% python3 -q
>>> import numpy as np
>>> np.set_printoptions(suppress=True, linewidth=120)
>>> def tidy(a):
...     return np.round(a, 3) + 0
... 
>>> E = np.load("block16.npy")
>>> print(E)
[[ 0  0  0  0]
 [-2 -1 -1 -1]
 [-4 -2 -2 -2]]
>>> # columns 1 and 2 are equal
>>> rk = np.linalg.matrix_rank(E)
>>> rk
np.int64(1)
>>> N = np.linalg.svd(E)[2][rk:].T
>>> tidy(E @ N)
array([[0., 0., 0.],
       [0., 0., 0.],
       [0., 0., 0.]])
>>> print([int(np.linalg.matrix_rank(E[:, :j + 1])) for j in range(4)])
[1, 1, 1, 1]
>>> [int(np.linalg.matrix_rank(E[:i])) for i in range(1, len(E) + 1)]
[0, 1, 1]
>>> [int(np.linalg.matrix_rank(np.delete(E, i, axis=0))) for i in range(3)]
[1, 1, 1]
>>> tidy(N @ N.T)
array([[ 0.429, -0.286, -0.286, -0.286],
       [-0.286,  0.857, -0.143, -0.143],
       [-0.286, -0.143,  0.857, -0.143],
       [-0.286, -0.143, -0.143,  0.857]])
>>> rng = np.random.default_rng(63294)
>>> X = rng.normal(size=(10, 3)) + 20 * np.array([0, 1, 9])
>>> tidy(X)
array([[  1.099,  19.604, 178.32 ],
       [  0.18 ,  19.355, 179.072],
       [  0.088,  21.551, 179.699],
       [  1.226,  20.946, 180.096],
       [ -1.324,  20.304, 180.205],
       [  0.647,  20.953, 180.229],
       [ -1.124,  20.591, 179.484],
       [ -1.278,  19.449, 181.34 ],
       [ -0.326,  21.474, 180.783],
       [  1.568,  18.462, 178.452]])
>>> M2 = np.c_[X[:, :2] @ np.array([[0, 1], [1, 3]]), np.array([0, 0, 0, 3, 1, 1, 2, 3, 2, 2])]
>>> tidy(M2)
array([[19.604, 59.911,  0.   ],
       [19.355, 58.244,  0.   ],
       [21.551, 64.74 ,  0.   ],
       [20.946, 64.063,  3.   ],
       [20.304, 59.587,  1.   ],
       [20.953, 63.507,  1.   ],
       [20.591, 60.649,  2.   ],
       [19.449, 57.07 ,  3.   ],
       [21.474, 64.097,  2.   ],
       [18.462, 56.954,  2.   ]])
>>> tidy(np.linalg.norm(M2 - X @ np.linalg.lstsq(X, M2)[0], axis=0))
array([0.   , 0.   , 3.451])
>>> tidy(np.linalg.lstsq(X, M2[:, 0])[0])
array([0., 1., 0.])
>>> print(np.linalg.matrix_rank(M2))
3
>>> tidy(np.linalg.norm(np.linalg.qr(X)[0].T @ M2, axis=0) ** 2 / ((M2 ** 2).sum(axis=0) + 1e-12))
array([1.   , 1.   , 0.628])
>>> G = np.cov(X, rowvar=False)
>>> np.argsort(-X.std(axis=0).round(6), kind="stable")
array([0, 1, 2])
>>> tidy(X.std(axis=0))
array([1.016, 0.967, 0.917])
>>> print(tidy(np.corrcoef(X[:, 1], X[:, 0])[0, 1]))
-0.214
>>> tidy(np.corrcoef(X.T))
array([[ 1.   , -0.214, -0.61 ],
       [-0.214,  1.   ,  0.484],
       [-0.61 ,  0.484,  1.   ]])
>>> proj = X @ np.linalg.solve(X.T @ X, X.T)
>>> tidy(np.trace(proj))
np.float64(3.0)
>>> np.allclose(proj @ proj, proj)
True
>>> O, R = np.linalg.qr(X)
>>> print(tidy(R))
[[  -3.223   -4.103  -40.399]
 [   0.     -64.037 -566.474]
 [   0.       0.      25.476]]
>>> O.shape, R.shape
((10, 3), (3, 3))
>>> tidy(O.T @ O)
array([[1., 0., 0.],
       [0., 1., 0.],
       [0., 0., 1.]])
>>> np.trace(O @ O.T)
np.float64(3.0)
>>> tidy(abs(R[0, 0])), tidy(np.linalg.norm(X[:, 0]))
(np.float64(3.223), np.float64(3.223))
>>> Z = np.array([[1, 3, 0], [2, 3, 1], [1, 1, 1]])
>>> M = (rng.random((11, 3)) < 0.25) @ Z
>>> M
array([[2, 3, 1],
       [0, 0, 0],
       [0, 0, 0],
       [1, 1, 1],
       [4, 7, 2],
       [2, 3, 1],
       [3, 6, 1],
       [1, 1, 1],
       [1, 3, 0],
       [3, 6, 1],
       [0, 0, 0]])
>>> x0 = np.array([-2, -8, -7])
>>> target = M @ x0
>>> tidy(np.linalg.solve(M.T @ M, M.T @ target))
array([-2., -8., -7.])
>>> try:
...     np.linalg.solve(M, target)
... except np.linalg.LinAlgError as e:
...     print(e)
... 
Last 2 dimensions of the array must be square
>>> target
array([-35,   0,   0, -17, -78, -35, -61, -17, -26, -61,   0])
>>> target = target + 0.05 * rng.normal(size=11)
>>> tidy(target)
array([-35.043,   0.046,   0.012, -17.04 , -78.019, -34.929, -60.964, -17.01 , -26.002, -60.989,  -0.058])
>>> coef, *_ = np.linalg.lstsq(M, target)
>>> print(tidy(coef))
[-1.868 -8.043 -7.118]
>>> [round(float(np.linalg.norm(np.linalg.solve(M.T @ M + lam * np.eye(3), M.T @ target))), 2) for lam in (0, 1, 10, 100)]
[10.9, 9.47, 8.82, 6.17]
>>> print(tidy(M.T @ (target - M @ coef)))
[0. 0. 0.]
>>> O, vecs = np.linalg.qr(M[:, :1])[0], np.linalg.qr(M[:, 1:])[0]
>>> sig = np.linalg.svd(O.T @ vecs, compute_uv=False)
>>> tidy(np.linalg.norm(O @ O.T - vecs @ vecs.T, 2))
np.float64(1.0)
>>> print((sig > 0.9).sum())
1
>>> mat = np.loadtxt("out15.csv", delimiter=",")
>>> mat
array([[2., 1., 3.],
       [1., 2., 1.],
       [3., 1., 2.]])
>>> print((mat + mat.T) / 2)
[[2. 1. 3.]
 [1. 2. 1.]
 [3. 1. 2.]]
>>> tidy(np.linalg.matrix_power(mat, 3))
array([[74., 41., 75.],
       [41., 26., 41.],
       [75., 41., 74.]])
>>> tidy(np.linalg.det(mat))
np.float64(-8.0)
>>> ev, vecs = np.linalg.eigh(mat)
>>> x0 = np.array([2, 0, 2])
>>> print(tidy(np.linalg.eigvalsh(mat[1:, 1:])))
[1. 3.]
>>> x0 @ mat @ x0 / (x0 @ x0), ev[0], tidy(ev[-1])
(np.float64(5.0), np.float64(-1.0), np.float64(5.562))
>>> tidy(vecs * np.maximum(ev, 0) @ vecs.T)
array([[2.5, 1. , 2.5],
       [1. , 2. , 1. ],
       [2.5, 1. , 2.5]])
>>> x0 @ mat @ x0
np.float64(40.0)
